$ python -q
>>> import numpy as np
>>> import numpy.linalg as la
>>> np.set_printoptions(suppress=True, linewidth=100)
>>> def rd(a):
...     return np.round(a, 2) + 0
... 
>>> feats = np.array([[-3, 2, 5, 4, -7, 6],
...     [6, 4, 9, 0, 7, 2],
...     [-5, 2, -4, 8, -9, -6],
...     [4, -7, -5, 5, 1, 1],
...     [0, 4, -7, 1, -2, -6],
...     [1, -5, 3, 3, -4, -2]])
>>> print(rd(la.det(feats)))
324331.0
>>> print(np.allclose(feats, feats.T))
False
>>> print(np.trace(feats))
-2
>>> print((feats + feats.T) / 2)
[[-3.   4.   0.   4.  -3.5  3.5]
 [ 4.   4.   5.5 -3.5  5.5 -1.5]
 [ 0.   5.5 -4.   1.5 -8.  -1.5]
 [ 4.  -3.5  1.5  5.   1.   2. ]
 [-3.5  5.5 -8.   1.  -2.  -5. ]
 [ 3.5 -1.5 -1.5  2.  -5.  -2. ]]
>>> print((feats - feats.T) / 2)
[[ 0.  -2.   5.   0.  -3.5  2.5]
 [ 2.   0.   3.5  3.5  1.5  3.5]
 [-5.  -3.5  0.   6.5 -1.  -4.5]
 [ 0.  -3.5 -6.5  0.   0.  -1. ]
 [ 3.5 -1.5  1.   0.   0.  -1. ]
 [-2.5 -3.5  4.5  1.   1.   0. ]]
>>> print(rd(np.abs(la.eigvals(feats)).max()))
13.76
>>> Q, evecs = la.qr(feats[:, :3])[0], la.qr(feats[:, 3:])[0]
>>> sigma = la.svd(Q.T @ evecs, compute_uv=False)
>>> print(rd(sigma))
[0.94 0.71 0.26]
>>> print(rd(la.norm(Q @ Q.T - evecs @ evecs.T, 2)))
0.97
>>> print(rd(np.degrees(np.arccos(sigma.clip(0, 1)))))
[20.58 44.93 74.89]
>>> print((sigma > 0.9).sum())
1
>>> vec = np.array([-3, -1, -2, 0, 3, 0])
>>> rhs = feats @ vec
>>> b, lr = np.zeros(6), 1 / la.norm(feats, 2) ** 2
>>> for i in range(30):
...     b -= lr * feats.T @ (feats @ b - rhs)
...     if i % 5 == 0: print(i, round(la.norm(feats @ b - rhs), 2))
... 
0 22.12
5 9.29
10 7.54
15 6.86
20 6.42
25 6.04
>>> print(rd(la.cond(feats)))
9.33
>>> B = feats[0, 0] * feats[1:] - np.outer(feats[1:, 0], feats[0])
>>> print(B)
[[  0 -24 -57 -24  21 -42]
 [  0   4  37  -4  -8  48]
 [  0  13  -5 -31  25 -27]
 [  0 -12  21  -3   6  18]
 [  0  13 -14 -13  19   0]]
>>> print(la.matrix_rank(B), la.matrix_rank(feats))
5 6
>>> print(np.flatnonzero(~B.round(6).any(axis=1)))
[]
>>> W1 = np.array([[2, 0, 2, 1],
...     [0, 0, 3, 3],
...     [1, 2, 0, 2],
...     [0, 1, 1, 0],
...     [2, 1, 2, 2],
...     [3, 0, 2, 0]])
>>> b = np.array([1, -3, -3, 2])
>>> H = np.maximum(B @ W1 + b, 0)
>>> print((H > 0).mean(axis=0))
[0.6 0.4 0.8 0.8]
>>> basis = np.array([[-2, 0], [1, 3], [1, -2], [3, -2]])
>>> print(W1 @ basis)
[[  1  -6]
 [ 12 -12]
 [  6   2]
 [  2   1]
 [  5  -5]
 [ -4  -4]]
>>> print(H @ basis)
[[   0    0]
 [  28 -137]
 [ 244 -164]
 [ -68   74]
 [ 164 -224]]
>>> F = np.load("w.npy")
>>> print(F)
[[1.3 2.  2.  3.  2.  2.  5. ]
 [2.  3.3 1.  5.  5.  1.  3. ]
 [0.  3.  4.3 1.  0.  2.  3. ]
 [4.  5.  0.  4.3 1.  5.  2. ]
 [4.  4.  0.  1.  0.3 5.  4. ]
 [1.  2.  5.  1.  4.  3.3 2. ]
 [1.  2.  2.  3.  2.  2.  5.3]]
>>> f, g = feats[4], feats[1]
>>> print(f @ f)
106
>>> p = (f @ g) / (f @ f) * f
>>> print(np.outer(f, g))
[[  0   0   0   0   0   0]
 [ 24  16  36   0  28   8]
 [-42 -28 -63   0 -49 -14]
 [  6   4   9   0   7   2]
 [-12  -8 -18   0 -14  -4]
 [-36 -24 -54   0 -42 -12]]
>>> print(rd(la.norm(f + g) ** 2 + la.norm(f - g) ** 2))
584.0
>>> W1 = np.array([[0, -2, 3, 0],
...     [2, 2, 1, -1],
...     [2, -1, -1, -1],
...     [-1, -3, 2, -2],
...     [-2, 1, -2, 2],
...     [1, -2, 0, 3],
...     [3, -1, -1, 1]])
>>> b = np.array([-2, -1, 3, 0])
>>> H = np.maximum(F @ W1 + b, 0)
>>> print((H > 0).astype(int))
[[1 0 1 1]
 [1 0 1 1]
 [1 0 1 0]
 [1 0 1 1]
 [1 0 1 1]
 [1 0 0 1]
 [1 0 1 1]]
>>> basis = np.array([[3, 5], [0, 2], [3, 3], [4, 0]])
>>> print((H @ basis).round(6).argmax(axis=1))
[1 0 1 1 0 0 1]
>>> B = np.array([[1, -2], [1, -2], [-1, -1], [2, -1], [0, 0], [1, -2]])
>>> print(feats @ B)
[[  8 -19]
 [  3 -33]
 [ 11  14]
 [ 13   4]
 [  7  10]
 [ -3   6]]
>>> print(la.matrix_rank(feats @ B))
2
>>> print(np.einsum("ik,kj->ji", feats, B))
[[  8   3  11  13   7  -3]
 [-19 -33  14   4  10   6]]
>>> print(la.matrix_rank(np.vstack([feats, B.T])))
6
>>> print(B.T @ feats.T)
[[  8   3  11  13   7  -3]
 [-19 -33  14   4  10   6]]
